$ python3 -q
>>> import numpy as np
>>> import numpy.linalg as la
>>> np.set_printoptions(precision=1, suppress=True, linewidth=200)
>>> def rnd(a):
...     return np.round(a, 1) + 0
... 
>>> arr = np.array([[-3, -3, -3, -3],
...     [-3, -6, -6, -6],
...     [-3, -6, -9, -9],
...     [-3, -6, -9, -12]])
>>> f = np.array([-1, 1, 1, 2])
>>> out = arr + np.outer(f, np.eye(4)[0])
>>> la.matrix_rank(la.inv(out) - la.inv(arr), tol=1e-8)
np.int64(1)
>>> la.matrix_rank(out - arr)
np.int64(1)
>>> rnd(la.det(out) / la.det(arr)), rnd(1 + la.solve(arr, f)[0])
(np.float64(2.0), np.float64(2.0))
>>> out
array([[ -4.,  -3.,  -3.,  -3.],
       [ -2.,  -6.,  -6.,  -6.],
       [ -2.,  -6.,  -9.,  -9.],
       [ -1.,  -6.,  -9., -12.]])
>>> U, sv = la.svd(arr)
Traceback (most recent call last):
  File "<python-input-11>", line 1, in <module>
    U, sv = la.svd(arr)
    ^^^^^
ValueError: too many values to unpack (expected 2)
>>> U, sv, Vh = la.svd(arr, full_matrices=False)
>>> (sv > 1e-8).sum()
np.int64(4)
>>> rnd(np.sqrt((sv ** 2).sum())), rnd(la.norm(arr))
(np.float64(25.1), np.float64(25.1))
>>> rnd(U.T @ arr @ Vh.T)
array([[24.9,  0. ,  0. ,  0. ],
       [ 0. ,  3. ,  0. ,  0. ],
       [ 0. ,  0. ,  1.3,  0. ],
       [ 0. ,  0. ,  0. ,  0.8]])
>>> rnd(sv / sv[0])
array([1. , 0.1, 0.1, 0. ])
>>> U.shape, sv.shape, Vh.shape
((4, 4), (4,), (4, 4))
>>> np.abs(U[:, 0]).round(6).argmax()
np.int64(3)
>>> rnd(Vh @ Vh.T)
array([[1., 0., 0., 0.],
       [0., 1., 0., 0.],
       [0., 0., 1., 0.],
       [0., 0., 0., 1.]])
>>> w, V = la.eigh(arr)
>>> vec = np.array([6, -4, -8, -4])
>>> np.abs(arr).sum(axis=1).max(), rnd(np.abs(w).max())
(np.int64(30), np.float64(24.9))
>>> rnd(vec @ arr @ vec / (vec @ vec)), rnd(w[0]), rnd(w[-1])
(np.float64(-11.7), np.float64(-24.9), np.float64(-0.8))
>>> rnd(V * np.abs(w) @ V.T)
array([[ 3.,  3.,  3.,  3.],
       [ 3.,  6.,  6.,  6.],
       [ 3.,  6.,  9.,  9.],
       [ 3.,  6.,  9., 12.]])
>>> V * np.maximum(w, 0) @ V.T
array([[0., 0., 0., 0.],
       [0., 0., 0., 0.],
       [0., 0., 0., 0.],
       [0., 0., 0., 0.]])
>>> out = arr / np.sqrt((arr ** 2).mean(axis=1, keepdims=True))
>>> la.matrix_rank(arr - arr.mean(axis=1, keepdims=True))
np.int64(3)
>>> rnd(out[3])
array([-0.4, -0.7, -1.1, -1.5])
>>> T = np.stack([arr, -3 * arr, arr[::-1]])
>>> rnd(la.det(T))
array([  81., 6561.,   81.])
>>> (T @ arr.T).shape
(3, 4, 4)
>>> la.matrix_rank(T.reshape(3, -1))
np.int64(2)
>>> K = np.loadtxt("sample18.csv", delimiter=",")
>>> K
array([[ 0., 14., 14.,  0.],
       [ 0.,  0.,  0.,  0.],
       [ 0.,  0.,  0.,  0.],
       [ 0.,  0.,  0.,  0.],
       [ 0.,  4., 10.,  0.],
       [ 0.,  9., 14.,  2.],
       [ 0.,  0.,  0.,  0.],
       [ 0.,  0.,  0.,  0.],
       [ 0.,  0.,  1.,  0.],
       [ 0.,  0.,  0.,  0.],
       [ 0.,  0.,  0.,  0.],
       [ 0.,  0.,  0.,  0.],
       [ 0.,  9., 10.,  0.]])
>>> # row 2 repeats row 1
>>> U, sv, Vh = la.svd(K)
>>> V = Vh[:(sv > 1e-8).sum()]
>>> rng = np.random.default_rng(73872)
>>> vec = K[0] + 5 * K[2] + rng.integers(2) * np.eye(4)[3]
>>> vec
array([ 0., 14., 14.,  0.])
>>> rnd(la.norm(vec - V.T @ V @ vec))
np.float64(0.0)
>>> rnd(np.trace(la.pinv(K) @ K))
np.float64(3.0)
>>> np.abs(np.diag(la.qr(K)[1])) > 1e-9
array([False,  True,  True,  True])
>>> C2 = K.T @ K
>>> rnd(la.svd(K, compute_uv=False) ** 2)
array([949.7,  19. ,   2.2,   0. ])
>>> np.allclose(C2, C2.T)
True
>>> rnd(la.eigvalsh(C2)[::-1])
array([949.7,  19. ,   2.2,   0. ])
>>> np.trace(C2), (K ** 2).sum()
(np.float64(971.0), np.float64(971.0))
>>> rnd(la.norm(K, 2) / la.norm(K))
np.float64(1.0)
>>> la.cond(K) > 100
np.True_
>>> la.matrix_rank(K, rtol=0.1)
np.int64(2)
>>> np.argsort(-la.norm(K, axis=0).round(6), kind="stable")[:3]
array([2, 1, 3])
>>> U, sv, Vh = la.svd(K)
>>> np.argmax(sv[:-1] / (sv[1:] + 1e-6)) + 1
np.int64(3)
>>> out = U[:, :3] @ np.diag(sv[:3]) @ Vh[:3]
>>> rnd(out)
array([[ 0., 14., 14.,  0.],
       [ 0.,  0.,  0.,  0.],
       [ 0.,  0.,  0.,  0.],
       [ 0.,  0.,  0.,  0.],
       [ 0.,  4., 10.,  0.],
       [ 0.,  9., 14.,  2.],
       [ 0.,  0.,  0.,  0.],
       [ 0.,  0.,  0.,  0.],
       [ 0.,  0.,  1.,  0.],
       [ 0.,  0.,  0.,  0.],
       [ 0.,  0.,  0.,  0.],
       [ 0.,  0.,  0.,  0.],
       [ 0.,  9., 10.,  0.]])
>>> la.matrix_rank(K, rtol=0.05)
np.int64(2)
>>> mat = np.loadtxt("arr.csv", delimiter=",")
>>> mat
array([[  9.7,  -4.3, -11.4,   4.3, -17.2],
       [  2.9,   5.8,  -2.6,  -2.9,   5.7],
       [ 10.2,  -3.7, -11.1,   4.5, -17.9],
       [  3.5,   4.2,  -5.3,  -5.2,   6.4],
       [  8.7,  -3.9,  -9.8,   3.8, -18.8],
       [  0.8,   5.8,  -1.7,  -2.9,   6.7],
       [  3.9,   4.5,  -2.9,  -4.9,   6.4],
       [  3.4,   3.3,  -2.5,  -4.2,   6.4],
       [  9.7,  -5.1,  -8.6,   3.4, -17.5],
       [  8.8,  -2.6,  -9.3,   4.2, -18.9],
       [  9.5,  -2.8, -10.8,   2. , -17.9],
       [  2.6,   2.9,  -3.2,  -5.2,   5.6],
       [  9.8,  -5.3,  -9.9,   1.4, -18. ],
       [ 10. ,  -5. ,  -9.7,   3.3, -15.8],
       [  1.8,   5.5,  -2.9,  -3.2,   5.2],
       [ 10.6,  -4.9, -10.4,   3.4, -17.2],
       [  3.3,   2.7,  -3.2,  -5.3,   5.4],
       [  2.1,   5.3,  -3.7,  -4.8,   7.1],
       [  3.3,   3.2,  -4.8,  -3.6,   6.6],
       [  4.1,   4.1,  -3.6,  -6.5,   5.9],
       [ 10.8,  -5.7, -11.2,   4.9, -19.4],
       [  9.1,  -3.9, -10. ,   2.2, -16.5],
       [  4.5,   4. ,  -4.1,  -3.9,   5.8],
       [  2.7,   4.8,  -3.1,  -2.8,   7.2],
       [  9.3,  -2.5, -11.5,   3.7, -18. ]])
>>> vec = np.array([-1, 1, 1, 2, -1])
>>> y = mat @ vec
>>> coef, lr = np.zeros(5), 1 / la.norm(mat, 2) ** 2
>>> for i in range(6):
...     coef -= lr * mat.T @ (mat @ coef - y)
...     if i % 1 == 0: print(i, round(la.norm(mat @ coef - y), 1))
... 
0 52.3
1 44.4
2 37.9
3 32.5
4 28.2
5 24.6
>>> rnd(coef)
array([-0.6, -0.4,  0.6,  0.5, -0.5])
>>> rnd(la.cond(mat))
np.float64(28.8)
>>> W1 = np.array([[1, 2, -1, -1, 0, 3],
...     [0, 3, 1, 1, 3, 2],
...     [1, -1, 3, -1, -3, 1],
...     [-3, 3, -1, 3, -3, 0],
...     [0, -3, 0, -3, -2, 3]])
>>> coef = np.array([3, 1, 4, 5, 2, 1])
>>> act = np.maximum(mat @ W1 + coef, 0)
>>> rnd((act > 0).mean(axis=0))
array([0.5, 0.5, 0.2, 0.5, 1. , 0.5])
>>> (act > 0).astype(int)
array([[0, 1, 0, 1, 1, 0],
       [1, 1, 1, 0, 1, 1],
       [0, 1, 0, 1, 1, 0],
       [1, 0, 0, 0, 1, 1],
       [0, 1, 0, 1, 1, 0],
       [1, 0, 1, 0, 1, 1],
       [1, 0, 1, 0, 1, 1],
       [1, 0, 1, 0, 1, 1],
       [0, 1, 0, 1, 1, 0],
       [0, 1, 0, 1, 1, 0],
       [0, 1, 0, 1, 1, 0],
       [1, 0, 0, 0, 1, 1],
       [0, 1, 0, 1, 1, 0],
       [0, 1, 0, 1, 1, 0],
       [1, 0, 1, 0, 1, 1],
       [0, 1, 0, 1, 1, 0],
       [1, 0, 0, 0, 1, 1],
       [1, 0, 1, 0, 1, 1],
       [1, 0, 0, 0, 1, 1],
       [1, 0, 0, 0, 1, 1],
       [0, 1, 0, 1, 1, 0],
       [0, 1, 0, 1, 1, 0],
       [1, 0, 0, 0, 1, 1],
       [1, 0, 0, 0, 1, 1],
       [0, 1, 0, 1, 1, 0]])
>>> cent = np.array([[-1, 2, -2],
...     [1, 3, -1],
...     [-1, 3, -1],
...     [-1, -2, 2],
...     [0, 1, 0],
...     [-3, 3, 0]])
>>> (act @ cent).round(6).argmax(axis=1)
array([1, 1, 1, 1, 1, 1, 1, 1, 1, 1, 1, 1, 1, 1, 1, 1, 1, 1, 1, 1, 1, 1, 1, 1, 1])
>>> W1 @ cent
array([[-6, 16, -5],
       [-5, 19, -2],
       [-7, 10, -6],
       [ 4, -9, 10],
       [-9,  4, -3]])
>>> data = np.load("x.npy")
>>> data
array([[ 6, 12,  7],
       [ 6,  4,  7],
       [ 6, 14,  7],
       [ 6,  6,  7],
       [ 6, 14,  7],
       [ 6,  6,  7],
       [ 6, 10,  7],
       [ 6,  8,  7],
       [ 6, 12,  7],
       [ 6, 14,  7],
       [ 6, 14,  7],
       [ 6, 14,  7],
       [ 6, 10,  7],
       [ 6, 14,  7],
       [ 6, 10,  7],
       [ 6, 14,  7]])
>>> rank = la.matrix_rank(data)
>>> rank
np.int64(2)
>>> N = la.svd(data)[2][rank:].T
>>> la.matrix_rank(data.T @ data), la.matrix_rank(data @ data.T)
(np.int64(2), np.int64(2))
>>> [int(la.matrix_rank(np.delete(data, i, axis=0))) for i in range(16)]
[2, 2, 2, 2, 2, 2, 2, 2, 2, 2, 2, 2, 2, 2, 2, 2]
>>> N.shape
(3, 1)
>>> [int(la.matrix_rank(data[:, :j + 1])) for j in range(3)]
[1, 2, 2]
>>> rnd(N[:, 0] / N[np.abs(N[:, 0]).round(6).argmax(), 0])
array([ 1. ,  0. , -0.9])
